% ipython --no-banner

In [1]: import numpy as np

In [2]: np.set_printoptions(precision=2, suppress=True, linewidth=200, sign=" ")

In [3]: rd = lambda a: np.round(a, 2) + 0

In [4]: M = np.loadtxt("a.csv", delimiter=",")

In [5]: M
Out[5]: 
array([[ 0.67,  0.33,  0.  ],
       [ 0.  ,  0.25,  0.75],
       [ 0.33,  0.5 ,  0.17]])

In [6]: rng = np.random.default_rng(5164)

In [7]: idx = rng.permutation(3)

In [8]: idx
Out[8]: array([ 1,  0,  2])

In [9]: A2 = M[idx][:, idx]

In [10]: np.allclose(A2, M)
Out[10]: False

In [11]: np.trace(A2)
Out[11]: np.float64(1.09)

In [12]: rd(np.linalg.det(A2)), rd(np.linalg.det(M[idx]))
Out[12]: (np.float64(-0.14), np.float64(0.14))

In [13]: rd(np.sort(np.abs(np.linalg.eigvals(A2))))
Out[13]: array([ 0.33,  0.42,  1.  ])

In [14]: ang = np.radians(90)

In [15]: r_ = np.eye(3)

In [16]: r_[1, 1] = r_[2, 2] = np.cos(ang)

In [17]: r_[1, 2], r_[2, 1] = -np.sin(ang), np.sin(ang)

In [18]: print(rd(r_))
[[ 1.  0.  0.]
 [ 0.  0. -1.]
 [ 0.  1.  0.]]

In [19]: A2 = M @ r_.T

In [20]: rd(np.abs(A2 - M).max(axis=0))
Out[20]: array([ 0. ,  1. ,  0.5])

In [21]: rd(np.linalg.svd(M, compute_uv=False)), rd(np.linalg.svd(A2, compute_uv=False))
Out[21]: (array([ 1.  ,  0.73,  0.19]), array([ 1.  ,  0.73,  0.19]))

In [22]: rd(A2)
Out[22]: 
array([[ 0.67,  0.  ,  0.33],
       [ 0.  , -0.75,  0.25],
       [ 0.33, -0.17,  0.5 ]])

In [23]: A2 = np.linalg.inv(M)

In [24]: np.allclose(A2, M.T)
Out[24]: False

In [25]: rd(np.linalg.cond(M))
Out[25]: np.float64(5.18)

In [26]: rd(np.linalg.det(M) * A2)
Out[26]: 
array([[-0.33, -0.06,  0.25],
       [ 0.25,  0.11, -0.5 ],
       [-0.08, -0.23,  0.17]])

In [27]: print(rd(np.linalg.det(M) * np.linalg.det(A2)))
1.0

In [28]: print(rd(M @ A2))
[[ 1.  0.  0.]
 [ 0.  1.  0.]
 [ 0.  0.  1.]]

In [29]: rd(A2)
Out[29]: 
array([[ 2.36,  0.4 , -1.75],
       [-1.75, -0.81,  3.56],
       [ 0.58,  1.6 , -1.19]])

In [30]: rd(np.linalg.inv(A2))
Out[30]: 
array([[ 0.67,  0.33,  0.  ],
       [ 0.  ,  0.25,  0.75],
       [ 0.33,  0.5 ,  0.17]])

In [31]: print(np.kron(np.eye(2, dtype=int), M))
[[ 0.67  0.33  0.    0.    0.    0.  ]
 [ 0.    0.25  0.75  0.    0.    0.  ]
 [ 0.33  0.5   0.17  0.    0.    0.  ]
 [ 0.    0.    0.    0.67  0.33  0.  ]
 [ 0.    0.    0.    0.    0.25  0.75]
 [ 0.    0.    0.    0.33  0.5   0.17]]

In [32]: rd(np.linalg.det(2 * M)), rd(np.linalg.det(M))
Out[32]: (np.float64(-1.13), np.float64(-0.14))

In [33]: rd(np.linalg.det(M[::-1]))
Out[33]: np.float64(0.14)

In [34]: m1 = np.loadtxt("out3.csv", delimiter=",")

In [35]: m1
Out[35]: 
array([[ 1.99, -3.02,  2.94],
       [ 2.01, -2.94,  3.  ],
       [ 2.07, -2.96,  2.9 ],
       [ 2.04, -3.06,  2.96],
       [ 1.97, -2.91,  3.03],
       [ 2.97, -0.02,  0.98],
       [ 2.95,  0.05,  0.99],
       [ 3.03,  0.02,  1.03],
       [ 2.96, -0.08,  1.01],
       [ 3.02, -0.03,  0.92]])

In [36]: cen = (m1 - m1.mean(axis=0)) / m1.std(axis=0)

In [37]: print(rd(cen.std(axis=0)))
[ 1.  1.  1.]

In [38]: np.argwhere(np.abs(cen) > 2)
Out[38]: array([], shape=(0, 2), dtype=int64)

In [39]: b = np.linalg.lstsq(np.delete(cen, 1, axis=1), cen[:, 1])[0]

In [40]: print(np.abs(b).argmax())
1

In [41]: print(rd(1 - np.var(cen[:, 1] - np.delete(cen, 1, axis=1) @ b)))
1.0

In [42]: dist = np.linalg.norm(m1[:, None] - m1[None], axis=-1)

In [43]: np.flatnonzero(dist[8] < dist.mean() / 2)
Out[43]: array([ 5,  6,  7,  8,  9])

In [44]: print(dist.mean(axis=1).argmax())
3

In [45]: rd(np.linalg.norm(m1, axis=1))
Out[45]: array([ 4.66,  4.66,  4.63,  4.72,  4.64,  3.13,  3.11,  3.2 ,  3.13,  3.16])
